In [1]: import numpy as np

In [2]: from numpy import linalg as LA

In [3]: np.set_printoptions(suppress=True, linewidth=120)

In [4]: A2 = np.array([[1, 1], [3, 0], [1, 4], [2, 0], [3, 3]])

In [5]: basis = np.array([[0, 1, 0, 0], [0, 1, 2, 1]])

In [6]: mat = A2 @ basis

In [7]: mat
Out[7]: 
array([[0, 2, 2, 1],
       [0, 3, 0, 0],
       [0, 5, 8, 4],
       [0, 2, 0, 0],
       [0, 6, 6, 3]])

In [8]: [round(float(x), 1) for x in LA.svd(mat, compute_uv=False)[:3]]
Out[8]: [14.0, 3.3, 0.0]

In [9]: LA.matrix_rank(mat, rtol=0.1)
Out[9]: np.int64(2)

In [10]: np.round(mat @ LA.pinv(mat) @ mat, 1) + 0
Out[10]: 
array([[0., 2., 2., 1.],
       [0., 3., 0., 0.],
       [0., 5., 8., 4.],
       [0., 2., 0., 0.],
       [0., 6., 6., 3.]])

In [11]: np.unique(mat.round(6), axis=0).shape
Out[11]: (5, 4)

In [12]: print(np.allclose(mat[:-1].T @ LA.lstsq(mat[:-1].T, mat[-1])[0], mat[-1]))
True

In [13]: print(np.abs(np.diag(LA.qr(mat)[1])) > 1e-9)
[False  True  True False]

In [14]: round(float(np.trace(LA.pinv(mat) @ mat)), 1)
Out[14]: 2.0

In [15]: T = np.stack([mat, -3 * mat, mat[::-1]])

In [16]: print(T.sum(axis=0))
[[  0   2   2   1]
 [  0  -4   0   0]
 [  0  -5  -8  -4]
 [  0  -1   0   0]
 [  0 -10 -10  -5]]

In [17]: (T @ mat.T).shape
Out[17]: (3, 5, 5)

In [18]: T.shape
Out[18]: (3, 5, 4)

In [19]: def softmax(z):
    ...:     e = np.exp(z - z.max(axis=-1, keepdims=True))
    ...:     return e / e.sum(axis=-1, keepdims=True)
    ...: 

In [20]: np.round(softmax(mat[1]), 1) + 0
Out[20]: array([0. , 0.9, 0. , 0. ])

In [21]: print(np.round(softmax(mat).sum(axis=1), 1))
[1. 1. 1. 1. 1.]

In [22]: S = mat @ mat.T / np.sqrt(4)

In [23]: softmax(S).round(6).argmax(axis=1)
Out[23]: array([2, 4, 2, 4, 2])

In [24]: np.round(softmax(S + np.triu(np.full(S.shape, -np.inf), 1)), 1) + 0
Out[24]: 
array([[1. , 0. , 0. , 0. , 0. ],
       [0.2, 0.8, 0. , 0. , 0. ],
       [0. , 0. , 1. , 0. , 0. ],
       [0. , 0.1, 0.8, 0. , 0. ],
       [0. , 0. , 1. , 0. , 0. ]])

In [25]: rk = LA.matrix_rank(mat)

In [26]: rk
Out[26]: np.int64(2)

In [27]: null = LA.svd(mat)[2][rk:].T

In [28]: null.shape
Out[28]: (4, 2)

In [29]: [int(LA.matrix_rank(mat[:i])) for i in range(1, len(mat) + 1)]
Out[29]: [1, 2, 2, 2, 2]

In [30]: np.round(null @ null.T, 1) + 0
Out[30]: 
array([[ 1. ,  0. ,  0. ,  0. ],
       [ 0. ,  0. ,  0. ,  0. ],
       [ 0. ,  0. ,  0.2, -0.4],
       [ 0. ,  0. , -0.4,  0.8]])

In [31]: np.allclose(mat @ null, 0)
Out[31]: True

In [32]: [int(LA.matrix_rank(mat[:, :j + 1])) for j in range(4)]
Out[32]: [0, 1, 2, 2]

In [33]: F = np.array([[-2, -1, 0, 1],
    ...:     [2, 3, 4, 5],
    ...:     [6, 7, 8, 9],
    ...:     [10, 11, 12, 13],
    ...:     [14, 15, 16, 17],
    ...:     [18, 19, 20, 21]])

In [34]: left, sig, Vh = LA.svd(F)

In [35]: sig.round(1) + 0
Out[35]: array([57.5,  3.2,  0. ,  0. ])

In [36]: A2 = left[:, :2] @ np.diag(sig[:2]) @ Vh[:2]

In [37]: LA.matrix_rank(A2)
Out[37]: np.int64(2)

In [38]: round(LA.norm(F - A2, 2), 1), round(float(sig[2]), 1)
Out[38]: (np.float64(0.0), 0.0)

In [39]: A2.round(1) + 0
Out[39]: 
array([[-2., -1.,  0.,  1.],
       [ 2.,  3.,  4.,  5.],
       [ 6.,  7.,  8.,  9.],
       [10., 11., 12., 13.],
       [14., 15., 16., 17.],
       [18., 19., 20., 21.]])

In [40]: left, sig, Vh = LA.svd(F)

In [41]: V = Vh[:(sig > 1e-8).sum()]

In [42]: rng = np.random.default_rng(893201)

In [43]: x = F[1] + 5 * F[3] + rng.integers(2) * np.eye(4)[2]

In [44]: x
Out[44]: array([52., 58., 65., 70.])

In [45]: np.round(LA.norm(x - V.T @ V @ x), 1)
Out[45]: np.float64(0.8)

In [46]: np.round(V.T @ V, 1)
Out[46]: 
array([[ 0.7,  0.4,  0.1, -0.2],
       [ 0.4,  0.3,  0.2,  0.1],
       [ 0.1,  0.2,  0.3,  0.4],
       [-0.2,  0.1,  0.4,  0.7]])

In [47]: J = np.load("data.npy")

In [48]: J
Out[48]: 
array([[-3., -1.,  0.,  0.,  0.,  0.,  0.,  0.],
       [-1., -2., -1.,  0.,  0.,  0.,  0.,  0.],
       [ 0., -1.,  1., -1.,  0.,  0.,  0.,  0.],
       [ 0.,  0., -1., -2., -1.,  0.,  0.,  0.],
       [ 0.,  0.,  0., -1., -2., -1.,  0.,  0.],
       [ 0.,  0.,  0.,  0., -1.,  3., -1.,  0.],
       [ 0.,  0.,  0.,  0.,  0., -1.,  2., -1.],
       [ 0.,  0.,  0.,  0.,  0.,  0., -1., -2.]])

In [49]: labels = rng.permutation(8)

In [50]: labels
Out[50]: array([6, 7, 0, 2, 4, 1, 3, 5])

In [51]: A2 = J[labels][:, labels]

In [52]: A2
Out[52]: 
array([[ 2., -1.,  0.,  0.,  0.,  0.,  0., -1.],
       [-1., -2.,  0.,  0.,  0.,  0.,  0.,  0.],
       [ 0.,  0., -3.,  0.,  0., -1.,  0.,  0.],
       [ 0.,  0.,  0.,  1.,  0., -1., -1.,  0.],
       [ 0.,  0.,  0.,  0., -2.,  0., -1., -1.],
       [ 0.,  0., -1., -1.,  0., -2.,  0.,  0.],
       [ 0.,  0.,  0., -1., -1.,  0., -2.,  0.],
       [-1.,  0.,  0.,  0., -1.,  0.,  0.,  3.]])

In [53]: np.allclose(A2, J)
Out[53]: False

In [54]: np.round(LA.det(A2), 1), np.round(LA.det(J[labels]), 1)
Out[54]: (np.float64(-547.0), np.float64(547.0))

In [55]: A = np.loadtxt("w.csv", delimiter=",")

In [56]: A
Out[56]: 
array([[0.7, 0. , 0. , 0. , 0.3],
       [0. , 0.5, 0. , 0. , 0.5],
       [0. , 0. , 0.7, 0.3, 0. ],
       [0. , 0.5, 0. , 0.5, 0. ],
       [0. , 0. , 0. , 0.5, 0.5]])

In [57]: round(LA.det(A), 1)
Out[57]: np.float64(0.1)

In [58]: left, sig, Vh = LA.svd(A, full_matrices=False)

In [59]: left.shape, sig.shape, Vh.shape
Out[59]: ((5, 5), (5,), (5, 5))

In [60]: print(np.round(np.cumsum(sig ** 2) / np.sum(sig ** 2), 1))
[0.4 0.7 0.8 0.9 1. ]

In [61]: r0 = np.array([-2, -3])

In [62]: np.convolve(J[2], r0)
Out[62]: array([ 0.,  2.,  1., -1.,  3.,  0.,  0.,  0.,  0.])

In [63]: np.round(np.sort(np.abs(LA.eigvals(A)))[::-1], 1)
Out[63]: array([1. , 0.7, 0.7, 0.5, 0.5])

In [64]: pr = np.eye(5)[4]

In [65]: for _ in range(4):
    ...:     pr = pr @ A
    ...:     print(pr.round(1))
    ...: 
[0.  0.  0.  0.5 0.5]
[0.  0.2 0.  0.5 0.2]
[0.  0.4 0.  0.4 0.2]
[0.  0.4 0.  0.3 0.3]

In [66]: basis = 3 * np.array([[0.9, 0.9, -1.9, -0.1, -0.9, 0.2, -1.8],
    ...:     [-0.6, -1.0, 0.6, 0.9, 1.7, -0.7, -0.5]])

In [67]: labels = rng.integers(0, 2, 17)

In [68]: arr = basis[labels] + rng.normal(size=(17, 7))

In [69]: arr.round(1)
Out[69]: 
array([[ 3.3,  3.5, -6.3, -0.7, -0.9,  0.2, -7.3],
       [-1.1, -2.2,  2.4,  2.7,  4.7, -3.3,  0.2],
       [ 2.7,  1.9, -5.8,  0.1, -4.5,  1.2, -6. ],
       [ 1.9,  2.4, -7. ,  1.9, -3.4,  1.6, -6.6],
       [ 0.5,  2.3, -6.7, -2.6, -2.7, -1. , -5.3],
       [ 2.9,  1.1, -5.1,  0.6, -4. ,  1.2, -5.9],
       [ 2.1,  2.5, -6.4,  0.1, -3.8,  2.2, -7.3],
       [-3.9, -3.4,  0.3,  2.6,  5.1, -2.3, -1.8],
       [-1.3, -4. ,  1.3,  3.1,  4.7, -1.2, -0.9],
       [-1.4, -5. ,  0.8,  2.2,  3.4, -4.1, -0.7],
       [-0.4, -2.5,  2.3,  2.5,  4.9, -1.4, -2.8],
       [-1.9, -2.3,  1.1,  2.5,  5.5, -2.6, -2.5],
       [-1.5, -3.3,  0.1,  2.6,  5.7, -1.8, -2.1],
       [ 2.4,  1.2, -4. ,  0.3, -2.6,  1.7, -6.4],
       [-3.7, -2.8,  0.7,  1.7,  4.7, -3.3, -2. ],
       [ 2.6,  1.4, -6. , -1.3, -1.3,  1.2, -6. ],
       [ 2. ,  2. , -5.5,  0.6, -4.2,  0.4, -6. ]])

In [70]: gram = np.cov(arr, rowvar=False)

In [71]: np.round(arr.std(axis=0), 1)
Out[71]: array([2.3, 2.7, 3.6, 1.6, 4. , 2. , 2.5])

In [72]: np.argsort(-arr.std(axis=0).round(6), kind="stable")
Out[72]: array([4, 2, 1, 6, 0, 5, 3])

In [73]: np.round(np.polyfit(arr[:, 2], arr[:, 5], 1), 1)
Out[73]: array([-0.5, -1.8])

In [74]: np.round(np.corrcoef(arr[:, 2], arr[:, 5])[0, 1], 1)
Out[74]: np.float64(-0.8)

In [75]: np.round(LA.eigvalsh(gram)[::-1], 1)
Out[75]: array([52.6,  1.9,  1.5,  1. ,  0.5,  0.4,  0.2])

In [76]: x = np.array([3, 2, 0, -3, 0, 3, 2])

In [77]: y = arr @ x

In [78]: b, lr = np.zeros(7), 1 / LA.norm(arr, 2) ** 2

In [79]: for i in range(50):
    ...:     b -= lr * arr.T @ (arr @ b - y)
    ...:     if i % 10 == 0: print(i, round(LA.norm(arr @ b - y), 1))
    ...: 
0 51.6
10 13.4
20 10.9
30 9.0
40 7.5

In [80]: b.round(1)
Out[80]: array([ 2.1,  2.3,  0.5, -2.3, -1.1,  2.2,  1.7])

In [81]: round(LA.cond(arr), 1)
Out[81]: np.float64(13.0)

In [82]: d = LA.norm(arr[:, None] - arr[None], axis=-1)

In [83]: d.mean(axis=1).argmax()
Out[83]: np.int64(1)

In [84]: print(d[1].round(1))
[15.5  0.  15.7 16.  14.9 14.9 16.6  4.3  3.2  3.7  3.6  3.3  3.9 13.9  4.  14.4 15. ]

In [85]: print(np.round(LA.norm(arr - arr.mean(axis=0), axis=1), 1))
[7.4 8.6 7.5 7.7 7.1 6.7 8.2 8.  7.8 8.2 7.1 7.3 7.2 5.6 7.7 6.  6.8]

In [86]: hat = arr @ LA.solve(arr.T @ arr, arr.T)

In [87]: print(np.round(LA.eigvalsh(hat), 1) + 0)
[0. 0. 0. 0. 0. 0. 0. 0. 0. 0. 1. 1. 1. 1. 1. 1. 1.]

In [88]: round(np.trace(hat), 1)
Out[88]: np.float64(7.0)

In [89]: np.round(np.diag(hat), 1)
Out[89]: array([0.6, 0.5, 0.2, 0.6, 0.6, 0.3, 0.3, 0.4, 0.3, 0.7, 0.5, 0.2, 0.3, 0.4, 0.4, 0.5, 0.3])
